$ python3 -q
>>> import numpy as np
>>> np.set_printoptions(precision=2, suppress=True, linewidth=100)
>>> rd = lambda a: np.round(a, 2) + 0
>>> data = np.load("dump.npy")
>>> print(data)
[[ 0.  0.  0.  0.  0.  0.  0. -1.]
 [ 0.  0.  0.  0.  0.  0.  0. -3.]
 [ 0.  0.  0.  0.  0.  0.  0.  1.]
 [ 0.  0.  0.  0.  0.  0.  0.  1.]
 [ 0.  0.  0.  0.  0.  0.  0.  3.]
 [ 0.  0.  0.  0.  0.  0.  0. -1.]
 [ 0.  0.  0.  0.  0.  0.  0.  1.]
 [-1. -3.  1.  1.  3. -1.  1.  0.]]
>>> # row 3 repeats row 2
>>> th = np.radians(180)
>>> R = np.eye(8)
>>> R[1, 1] = R[2, 2] = np.cos(th)
>>> R[1, 2], R[2, 1] = -np.sin(th), np.sin(th)
>>> print(rd(R))
[[ 1.  0.  0.  0.  0.  0.  0.  0.]
 [ 0. -1.  0.  0.  0.  0.  0.  0.]
 [ 0.  0. -1.  0.  0.  0.  0.  0.]
 [ 0.  0.  0.  1.  0.  0.  0.  0.]
 [ 0.  0.  0.  0.  1.  0.  0.  0.]
 [ 0.  0.  0.  0.  0.  1.  0.  0.]
 [ 0.  0.  0.  0.  0.  0.  1.  0.]
 [ 0.  0.  0.  0.  0.  0.  0.  1.]]
>>> out = data @ R.T
>>> print(np.allclose(np.linalg.norm(data, axis=1), np.linalg.norm(out, axis=1)))
True
>>> print(rd(np.linalg.det(R)), np.trace(R))
1.0 4.0
>>> Uu, sv = np.linalg.svd(data)
Traceback (most recent call last):
  File "<python-input-14>", line 1, in <module>
    Uu, sv = np.linalg.svd(data)
    ^^^^^^
ValueError: too many values to unpack (expected 2)
>>> Uu, sv, Vt = np.linalg.svd(data, full_matrices=False)
>>> print((sv > 1e-8).sum())
2
>>> print(rd(sv / sv[0]))
[1. 1. 0. 0. 0. 0. 0. 0.]
>>> print(rd(sv))
[4.8 4.8 0.  0.  0.  0.  0.  0. ]
>>> print(np.allclose(Uu * sv @ Vt, data))
True
>>> gram = data.T @ data
>>> print(rd(np.linalg.eigvalsh(gram)[::-1]))
[23. 23.  0.  0.  0.  0.  0.  0.]
>>> print(rd(np.linalg.svd(data, compute_uv=False) ** 2))
[23. 23.  0.  0.  0.  0.  0.  0.]
>>> print(np.diag(gram))
[ 1.  9.  1.  1.  9.  1.  1. 23.]
>>> print((data @ data.T).shape)
(8, 8)
>>> print(np.linalg.matrix_rank(gram))
2
>>> print(np.trace(gram), (data ** 2).sum())
46.0 46.0
>>> print(gram)
[[ 1.  3. -1. -1. -3.  1. -1.  0.]
 [ 3.  9. -3. -3. -9.  3. -3.  0.]
 [-1. -3.  1.  1.  3. -1.  1.  0.]
 [-1. -3.  1.  1.  3. -1.  1.  0.]
 [-3. -9.  3.  3.  9. -3.  3.  0.]
 [ 1.  3. -1. -1. -3.  1. -1.  0.]
 [-1. -3.  1.  1.  3. -1.  1.  0.]
 [ 0.  0.  0.  0.  0.  0.  0. 23.]]
